$ python -q
>>> import numpy as np
>>> np.set_printoptions(precision=2, suppress=True, linewidth=140, floatmode="fixed")
>>> rnd = lambda a: np.round(a, 2) + 0
>>> A2 = np.array([[1, 1], [1, -3]])
>>> data = A2 + A2.T
>>> data
array([[ 2,  2],
       [ 2, -6]])
>>> [round(float(np.linalg.det(data[:i, :i])), 2) + 0 for i in range(1, 3)]
[2.0, -16.0]
>>> rnd(np.linalg.eigvalsh(data).min())
np.float64(-6.47)
>>> np.all(np.linalg.eigvalsh(data) > 0)
np.False_
>>> q, vecs = np.linalg.qr(data[:, :1])[0], np.linalg.qr(data[:, 1:])[0]
>>> sigma = np.linalg.svd(q.T @ vecs, compute_uv=False)
>>> rnd(np.linalg.norm(q @ q.T - vecs @ vecs.T, 2))
np.float64(0.89)
>>> rnd(np.degrees(np.arccos(sigma.clip(0, 1))))
array([63.43])
>>> G = data.T @ data
>>> rnd(np.linalg.svd(data, compute_uv=False) ** 2)
array([41.89,  6.11])
>>> (data @ data.T).shape
(2, 2)
>>> np.linalg.matrix_rank(G)
np.int64(2)
>>> print(np.allclose(G, G.T))
True
>>> m1 = np.load("x.npy")
>>> m1
array([[22, 12, -4],
       [12, 12, -8],
       [-4, -8, 10]])
>>> rnd(np.linalg.norm(m1))
np.float64(34.29)
>>> np.linalg.matrix_rank(m1)
np.int64(3)
>>> np.unravel_index(np.abs(m1).argmax(), m1.shape)
(np.int64(0), np.int64(0))
>>> m1.sum(axis=1)
array([30, 16, -2])
>>> print(np.abs(m1).max())
22
>>> np.count_nonzero(m1)
np.int64(9)
>>> print(m1.shape)
(3, 3)
>>> A2 = np.array([[1, 1], [1, -1]])
>>> rng = np.random.default_rng(3)
>>> mat = np.kron(A2, np.kron(A2, A2))[rng.permutation(8)][:3]
>>> mat
array([[ 1,  1, -1, -1, -1, -1,  1,  1],
       [ 1, -1, -1,  1, -1,  1,  1, -1],
       [ 1,  1, -1, -1,  1,  1, -1, -1]])
>>> A2 = mat + rng.integers(-2, 3, (3, 1)) @ rng.integers(-2, 3, (1, 8))
>>> A2
array([[ 1,  2,  1, -2, -2,  1,  3,  1],
       [ 1, -1, -1,  1, -1,  1,  1, -1],
       [ 1,  0, -3,  0,  2, -1, -3, -1]])
>>> A2 - mat
array([[ 0,  1,  2, -1, -1,  2,  2,  0],
       [ 0,  0,  0,  0,  0,  0,  0,  0],
       [ 0, -1, -2,  1,  1, -2, -2,  0]])
>>> u = np.array([3, 3])
>>> np.array([np.convolve(row, u, "same") for row in A2])
array([[  3,   9,   9,  -3, -12,  -3,  12,  12],
       [  3,   0,  -6,   0,   0,   0,   6,   0],
       [  3,   3,  -9,  -9,   6,   3, -12, -12]])
>>> print(np.correlate(A2[1], A2[0], "full"))
[ 1  2 -3 -5  1  4  4  1 -4 -5  0  4  2 -1 -1]
>>> np.convolve(A2[1], u)
array([ 3,  0, -6,  0,  0,  0,  6,  0, -3])
>>> t3 = np.stack([mat, 4 * mat, mat[::-1]])
>>> t3.shape
(3, 3, 8)
>>> (t3 @ mat.T).shape
(3, 3, 3)
>>> t3.sum(axis=0)
array([[ 6,  6, -6, -6, -4, -4,  4,  4],
       [ 6, -6, -6,  6, -6,  6,  6, -6],
       [ 6,  6, -6, -6,  4,  4, -4, -4]])
>>> np.linalg.matrix_rank(t3.reshape(3, -1))
np.int64(2)
>>> x0 = np.array([0, 2, 1, 1, 1, 2, 2, 0])
>>> mat @ x0
array([-1,  1,  1])
>>> mat * x0
array([[ 0,  2, -1, -1, -1, -2,  2,  0],
       [ 0, -2, -1,  1, -1,  2,  2,  0],
       [ 0,  2, -1, -1,  1,  2, -2,  0]])
>>> (mat * x0).sum(axis=1)
array([-1,  1,  1])
>>> u = np.array([0, 0, 2])
>>> np.cross(mat[0, :3], mat[1, :3])
array([-2,  0, -2])
>>> np.convolve(mat[0], u)
array([ 0,  0,  2,  2, -2, -2, -2, -2,  2,  2])
>>> print(np.array([np.convolve(row, u, "same") for row in mat]))
[[ 0  2  2 -2 -2 -2 -2  2]
 [ 0  2 -2 -2  2 -2  2  2]
 [ 0  2  2 -2 -2  2  2 -2]]
>>> J = np.loadtxt("case0.csv", delimiter=",")
>>> rnd(J)
array([[ 0.71,  0.29, -0.64],
       [ 0.29,  0.71,  0.64],
       [-0.64,  0.64, -0.42]])
>>> print(rnd(np.linalg.det(J[::-1])))
1.0
>>> print(rnd(np.linalg.det(J.T)))
-1.0
>>> np.einsum("ij,ji->", J, J)
np.float64(3.0)
>>> print(np.poly(J))
[ 1.00 -1.00 -1.00  1.00]
>>> print(rnd(np.linalg.det(2 * J)), rnd(np.linalg.det(J)))
-8.0 -1.0
>>> rnd(np.linalg.eigvals(J).sum().real)
np.float64(1.0)
>>> rnd(np.linalg.norm(J))
np.float64(1.73)
>>> rnd(J - J[0])
array([[ 0.00,  0.00,  0.00],
       [-0.42,  0.42,  1.29],
       [-1.35,  0.35,  0.23]])
>>> rnd(J.sum(axis=0))
array([ 0.36,  1.64, -0.42])
>>> x0 = np.array([3, 3, 2])
>>> a = np.maximum(J @ x0, 0)
>>> rnd(J.T @ a)
array([2.47, 3.53, 1.66])
>>> rnd(np.tanh(J @ x0))
array([ 0.94,  1.00, -0.68])
>>> print(np.flatnonzero(a > 1e-9))
[0 1]
>>> rnd(J * (a > 1e-9)[:, None])
array([[ 0.71,  0.29, -0.64],
       [ 0.29,  0.71,  0.64],
       [ 0.00,  0.00,  0.00]])
>>> print([round(float(np.linalg.det(J[:i, :i])), 2) + 0 for i in range(1, 4)])
[0.71, 0.42, -1.0]
>>> print(np.all(np.linalg.eigvalsh(J) > 0))
False
>>> rnd(np.linalg.eigvalsh(J).min())
np.float64(-1.0)
>>> K = np.loadtxt("m.csv", delimiter=",")
>>> rnd(K)
array([[0.29, 0.43, 0.29],
       [0.20, 0.40, 0.40],
       [0.43, 0.29, 0.29]])
>>> rnd(np.linalg.matrix_power(K, 4))
array([[0.30, 0.37, 0.33],
       [0.30, 0.37, 0.33],
       [0.30, 0.37, 0.33]])
>>> print(rnd(np.trace(K)))
0.97
>>> rnd((K - K.T) / 2)
array([[ 0.00,  0.11, -0.07],
       [-0.11,  0.00,  0.06],
       [ 0.07, -0.06,  0.00]])
>>> print(rnd((K + K.T) / 2))
[[0.29 0.31 0.36]
 [0.31 0.40 0.34]
 [0.36 0.34 0.29]]
>>> rnd(np.sort(np.abs(np.linalg.eigvals(K))))
array([0.13, 0.13, 1.00])
>>> print(np.allclose(K @ K.T, K.T @ K))
False
>>> labels = rng.permutation(3)
>>> labels
array([2, 0, 1])
>>> A2 = K[labels][:, labels]
>>> print(rnd(np.diag(A2)))
[0.29 0.29 0.40]
>>> rnd(np.sort(np.abs(np.linalg.eigvals(A2))))
array([0.13, 0.13, 1.00])
>>> np.allclose(A2, K)
False
>>> print(np.linalg.norm(mat, axis=1).argmax())
0
>>> rnd(np.linalg.norm(mat, axis=1))
array([2.83, 2.83, 2.83])
>>> print(rnd(np.linalg.norm(mat, 1)), rnd(np.linalg.norm(mat, np.inf)))
3.0 8.0
>>> rnd(np.linalg.norm(mat[2] - mat[1]))
np.float64(4.0)
>>> rnd(np.linalg.norm(mat) ** 2 / np.linalg.norm(mat, 2) ** 2)
np.float64(3.0)
>>> rnd(np.linalg.norm(mat, axis=0))
array([1.73, 1.73, 1.73, 1.73, 1.73, 1.73, 1.73, 1.73])
>>> rnd(np.einsum("ij,ji->", K, K))
np.float64(0.97)
>>> rnd(np.linalg.det(2 * K)), rnd(np.linalg.det(K))
(np.float64(0.13), np.float64(0.02))
>>> rnd(np.kron(np.eye(2, dtype=int), K))
array([[0.29, 0.43, 0.29, 0.00, 0.00, 0.00],
       [0.20, 0.40, 0.40, 0.00, 0.00, 0.00],
       [0.43, 0.29, 0.29, 0.00, 0.00, 0.00],
       [0.00, 0.00, 0.00, 0.29, 0.43, 0.29],
       [0.00, 0.00, 0.00, 0.20, 0.40, 0.40],
       [0.00, 0.00, 0.00, 0.43, 0.29, 0.29]])
>>> rnd(np.linalg.eigvals(K))
array([ 1.00+0.00j, -0.01+0.13j, -0.01-0.13j])
>>> A = np.load("block11.npy")
>>> A
array([[ -9.00,   5.00,   6.00,  -5.00],
       [-12.00,   8.00,  10.00,  -9.00],
       [-12.00,  10.00,   7.00,  -8.00],
       [-12.00,  10.00,   8.00,  -9.00]])
>>> U, sigma, Vt = np.linalg.svd(A)
>>> print(np.argmax(sigma[:-1] / (sigma[1:] + 1e-6)) + 1)
1
>>> rnd(sigma)
array([35.94,  2.88,  1.44,  0.12])
>>> A2 = U[:, :1] @ np.diag(sigma[:1]) @ Vt[:1]
>>> np.linalg.matrix_rank(A, rtol=0.05)
np.int64(2)
>>> rnd(np.abs(A - A2).max())
np.float64(1.45)
>>> rnd(np.linalg.norm(A - A2) / np.linalg.norm(A))
np.float64(0.09)
>>> G = A.T @ A
>>> rnd(np.linalg.eigvalsh(G)[::-1])
array([1291.61,    8.29,    2.09,    0.01])
>>> rnd(np.linalg.svd(A, compute_uv=False) ** 2)
array([1291.61,    8.29,    2.09,    0.01])
>>> np.linalg.matrix_rank(G)
np.int64(4)
>>> labels = rng.permutation(4)
>>> A2 = A[:, labels] * rng.choice([-1, 1], 4)
>>> A2
array([[  6.00,  -5.00,  -5.00,  -9.00],
       [ 10.00,  -8.00,  -9.00, -12.00],
       [  7.00, -10.00,  -8.00, -12.00],
       [  8.00, -10.00,  -9.00, -12.00]])
>>> U, _, Vt = np.linalg.svd(A.T @ A2)
>>> print(labels)
[2 1 3 0]
>>> rnd(U @ Vt)
array([[ 0.00,  0.00,  0.00,  1.00],
       [ 0.00, -1.00,  0.00,  0.00],
       [ 1.00,  0.00,  0.00,  0.00],
       [ 0.00,  0.00,  1.00,  0.00]])
>>> u = np.array([3, -2])
>>> np.polyval(u, A[3])
array([-38.00,  28.00,  22.00, -29.00])
>>> print(np.array([np.convolve(row, u, "same") for row in A]))
[[-27.00  33.00   8.00 -27.00]
 [-36.00  48.00  14.00 -47.00]
 [-36.00  54.00   1.00 -38.00]
 [-36.00  54.00   4.00 -43.00]]
>>> th = np.radians(135)
>>> Rm = np.eye(4)
>>> Rm[1, 1] = Rm[3, 3] = np.cos(th)
>>> Rm[1, 3], Rm[3, 1] = -np.sin(th), np.sin(th)
>>> rnd(Rm)
array([[ 1.00,  0.00,  0.00,  0.00],
       [ 0.00, -0.71,  0.00, -0.71],
       [ 0.00,  0.00,  1.00,  0.00],
       [ 0.00,  0.71,  0.00, -0.71]])
>>> A2 = A @ Rm.T
>>> rnd(np.linalg.svd(A, compute_uv=False)), rnd(np.linalg.svd(A2, compute_uv=False))
(array([35.94,  2.88,  1.44,  0.12]), array([35.94,  2.88,  1.44,  0.12]))
>>> rnd(A2)
array([[ -9.00,   0.00,   6.00,   7.07],
       [-12.00,   0.71,  10.00,  12.02],
       [-12.00,  -1.41,   7.00,  12.73],
       [-12.00,  -0.71,   8.00,  13.44]])
>>> np.allclose(np.linalg.norm(A, axis=1), np.linalg.norm(A2, axis=1))
True
